>>> import numpy as np
>>> np.set_printoptions(precision=3, suppress=True, linewidth=160)
>>> u = np.array([0, 2, 1, 0, 2, 2, 2, 0, 0, 2, 0, 1])
>>> r1 = np.array([3, 0, 1, 0, 3, 2, 2, 1, 1, 0, 3])
>>> mat = u[:, None] + r1[None, :]
>>> mat
array([[3, 0, 1, 0, 3, 2, 2, 1, 1, 0, 3],
       [5, 2, 3, 2, 5, 4, 4, 3, 3, 2, 5],
       [4, 1, 2, 1, 4, 3, 3, 2, 2, 1, 4],
       [3, 0, 1, 0, 3, 2, 2, 1, 1, 0, 3],
       [5, 2, 3, 2, 5, 4, 4, 3, 3, 2, 5],
       [5, 2, 3, 2, 5, 4, 4, 3, 3, 2, 5],
       [5, 2, 3, 2, 5, 4, 4, 3, 3, 2, 5],
       [3, 0, 1, 0, 3, 2, 2, 1, 1, 0, 3],
       [3, 0, 1, 0, 3, 2, 2, 1, 1, 0, 3],
       [5, 2, 3, 2, 5, 4, 4, 3, 3, 2, 5],
       [3, 0, 1, 0, 3, 2, 2, 1, 1, 0, 3],
       [4, 1, 2, 1, 4, 3, 3, 2, 2, 1, 4]])
>>> u = np.array([0, 1, 1])
>>> np.convolve(mat[11], u)
array([0, 4, 5, 3, 3, 5, 7, 6, 5, 4, 3, 5, 4])
>>> np.correlate(mat[11], mat[2], "full")
array([16,  8, 17, 16, 35, 37, 50, 42, 54, 49, 81, 49, 54, 42, 50, 37, 35, 16, 17,  8, 16])
>>> np.polyval(u, mat[11])
array([5, 2, 3, 2, 5, 4, 4, 3, 3, 2, 5])
>>> np.array([np.convolve(row, u, "same") for row in mat])
array([[3, 3, 1, 1, 3, 5, 4, 3, 2, 1, 3],
       [5, 7, 5, 5, 7, 9, 8, 7, 6, 5, 7],
       [4, 5, 3, 3, 5, 7, 6, 5, 4, 3, 5],
       [3, 3, 1, 1, 3, 5, 4, 3, 2, 1, 3],
       [5, 7, 5, 5, 7, 9, 8, 7, 6, 5, 7],
       [5, 7, 5, 5, 7, 9, 8, 7, 6, 5, 7],
       [5, 7, 5, 5, 7, 9, 8, 7, 6, 5, 7],
       [3, 3, 1, 1, 3, 5, 4, 3, 2, 1, 3],
       [3, 3, 1, 1, 3, 5, 4, 3, 2, 1, 3],
       [5, 7, 5, 5, 7, 9, 8, 7, 6, 5, 7],
       [3, 3, 1, 1, 3, 5, 4, 3, 2, 1, 3],
       [4, 5, 3, 3, 5, 7, 6, 5, 4, 3, 5]])
>>> Uu, sv, Vh = np.linalg.svd(mat)
>>> V = Vh[:(sv > 1e-8).sum()]
>>> rng = np.random.default_rng(80)
>>> vec = mat[0] + -3 * mat[2] + rng.integers(2) * np.eye(11)[6]
>>> vec
array([-9., -3., -5., -3., -9., -7., -6., -5., -5., -3., -9.])
>>> np.linalg.matrix_rank(np.vstack([mat, vec]))
np.int64(3)
>>> np.allclose(V.T @ V @ vec, vec)
False
>>> np.linalg.cond(mat) > 100
np.True_
>>> np.argsort(-np.linalg.norm(mat, axis=0).round(6), kind="stable")[:3]
array([ 0,  4, 10])
>>> np.abs(np.diag(np.linalg.qr(mat)[1])) > 1e-9
array([ True,  True, False, False, False, False, False, False, False, False, False])
>>> np.allclose(mat[:-1].T @ np.linalg.lstsq(mat[:-1].T, mat[-1])[0], mat[-1])
True
>>> np.linalg.lstsq(mat[:-1].T, mat[-1])[2]
np.int32(2)
>>> round(float(np.trace(np.linalg.pinv(mat) @ mat)), 3)
2.0
>>> w1 = np.array([[3, 4, 4, -1, 2],
...     [1, -4, 3, 0, 5],
...     [1, -5, 0, -1, -3],
...     [-2, -3, -5, 3, -5],
...     [3, -1, 4, -1, 1],
...     [0, 3, 4, 3, -2],
...     [1, -2, -5, -4, 5],
...     [-4, 5, -1, -3, 1],
...     [-4, -5, 0, 2, 5],
...     [4, 0, 0, 1, 0],
...     [1, -2, -1, 4, 5]])
>>> beta = np.array([2, -2, 0, 1, -2])
>>> H = np.maximum(mat @ w1 + beta, 0)
>>> H
array([[18,  0, 18,  3, 31],
       [26,  0, 24,  9, 59],
       [22,  0, 21,  6, 45],
       [18,  0, 18,  3, 31],
       [26,  0, 24,  9, 59],
       [26,  0, 24,  9, 59],
       [26,  0, 24,  9, 59],
       [18,  0, 18,  3, 31],
       [18,  0, 18,  3, 31],
       [26,  0, 24,  9, 59],
       [18,  0, 18,  3, 31],
       [22,  0, 21,  6, 45]])
>>> (H > 0).astype(int)
array([[1, 0, 1, 1, 1],
       [1, 0, 1, 1, 1],
       [1, 0, 1, 1, 1],
       [1, 0, 1, 1, 1],
       [1, 0, 1, 1, 1],
       [1, 0, 1, 1, 1],
       [1, 0, 1, 1, 1],
       [1, 0, 1, 1, 1],
       [1, 0, 1, 1, 1],
       [1, 0, 1, 1, 1],
       [1, 0, 1, 1, 1],
       [1, 0, 1, 1, 1]])
>>> np.linalg.matrix_rank(H)
np.int64(2)
>>> Z = np.array([[2, 5], [4, 1], [2, 0], [4, 2], [5, 0]])
>>> H @ Z
array([[239,  96],
       [431, 148],
       [335, 122],
       [239,  96],
       [431, 148],
       [431, 148],
       [431, 148],
       [239,  96],
       [239,  96],
       [431, 148],
       [239,  96],
       [335, 122]])
>>> w1 @ Z
array([[ 36,  17],
       [ 17,   1],
       [-37,  -2],
       [-39,  -7],
       [ 11,  12],
       [ 22,   9],
       [ -7,  -5],
       [  3, -21],
       [  5, -21],
       [ 12,  22],
       [ 33,  11]])
>>> data = np.load("a.npy")
>>> data
array([[  9,   2,   2,  -4,   8,  -1,  -7,  -4,   7,   8,  11],
       [  2,  31,  -6,  -2,  -1,   3,   6,  14,  -7, -11,   9],
       [  2,  -6,   6,  -1,   6,   3,  -7,  -2,   6,   4,   8],
       [ -4,  -2,  -1,  10, -13,   9,  -5,  -7,  -1,   3,  -2],
       [  8,  -1,   6, -13,  21,  -8,  -1,   6,   7,   1,  11],
       [ -1,   3,   3,   9,  -8,  14, -11,  -5,   3,   4,  10],
       [ -7,   6,  -7,  -5,  -1, -11,  19,  13, -12, -15, -17],
       [ -4,  14,  -2,  -7,   6,  -5,  13,  18,  -8, -16,  -2],
       [  7,  -7,   6,  -1,   7,   3, -12,  -8,  10,  11,  12],
       [  8, -11,   4,   3,   1,   4, -15, -16,  11,  17,   9],
       [ 11,   9,   8,  -2,  11,  10, -17,  -2,  12,   9,  28]])
>>> Uu, sv, Vh = np.linalg.svd(data)
>>> sv.round(3) + 0
array([79.85 , 51.485, 38.864, 12.801,  0.   ,  0.   ,  0.   ,  0.   ,  0.   ,  0.   ,  0.   ])
>>> np.argmax(sv[:-1] / (sv[1:] + 1e-6)) + 1
np.int64(4)
>>> Y = Uu[:, :4] @ np.diag(sv[:4]) @ Vh[:4]
>>> round(np.abs(data - Y).max(), 3)
np.float64(0.0)
>>> C2 = data.T @ data
>>> np.round(np.linalg.svd(data, compute_uv=False) ** 2, 3) + 0
array([6375.954, 2650.749, 1510.441,  163.856,    0.   ,    0.   ,    0.   ,    0.   ,    0.   ,    0.   ,    0.   ])
>>> np.trace(C2), (data ** 2).sum()
(np.int64(10701), np.int64(10701))
>>> (data @ data.T).shape
(11, 11)
>>> np.linalg.matrix_rank(C2)
np.int64(4)
>>> blk = np.stack([data, 3 * data, data[::-1]])
>>> np.linalg.matrix_rank(blk.reshape(3, -1))
np.int64(2)
>>> blk.sum(axis=0)
array([[ 47,  17,  16, -18,  43,   6, -45, -18,  40,  41,  72],
       [ 16, 113, -20,  -5,  -3,  16,   9,  40, -17, -27,  45],
       [ 15, -31,  30,  -5,  31,  15, -40, -16,  34,  27,  44],
       [-20,   6,  -6,  33, -46,  31,  -7, -10, -12,  -4, -10],
       [ 25,   2,  17, -57,  83, -43,  15,  37,  16, -11,  27],
       [ -5,  15,  15,  45, -40,  70, -55, -25,  15,  20,  50],
       [-20,  23, -22, -33,  17, -52,  75,  58, -41, -59, -57],
       [-20,  54,  -9, -18,  11, -11,  47,  65, -33, -61, -10],
       [ 30, -34,  30,  -5,  34,  15, -55, -34,  46,  48,  56],
       [ 34, -13,  10,  10,   3,  19, -54, -50,  37,  57,  45],
       [ 53,  38,  34, -12,  52,  39, -75, -12,  55,  44, 123]])
>>> blk.shape
(3, 11, 11)
>>> Uu, sv, Vh = np.linalg.svd(data)
>>> V = Vh[:(sv > 1e-8).sum()]
>>> vec = data[4] + -2 * data[8] + rng.integers(2) * np.eye(11)[1]
>>> vec
array([ -6.,  14.,  -6., -11.,   7., -14.,  23.,  22., -13., -21., -13.])
>>> np.linalg.matrix_rank(np.vstack([data, vec]))
np.int64(5)
>>> np.allclose(V.T @ V @ vec, vec)
False
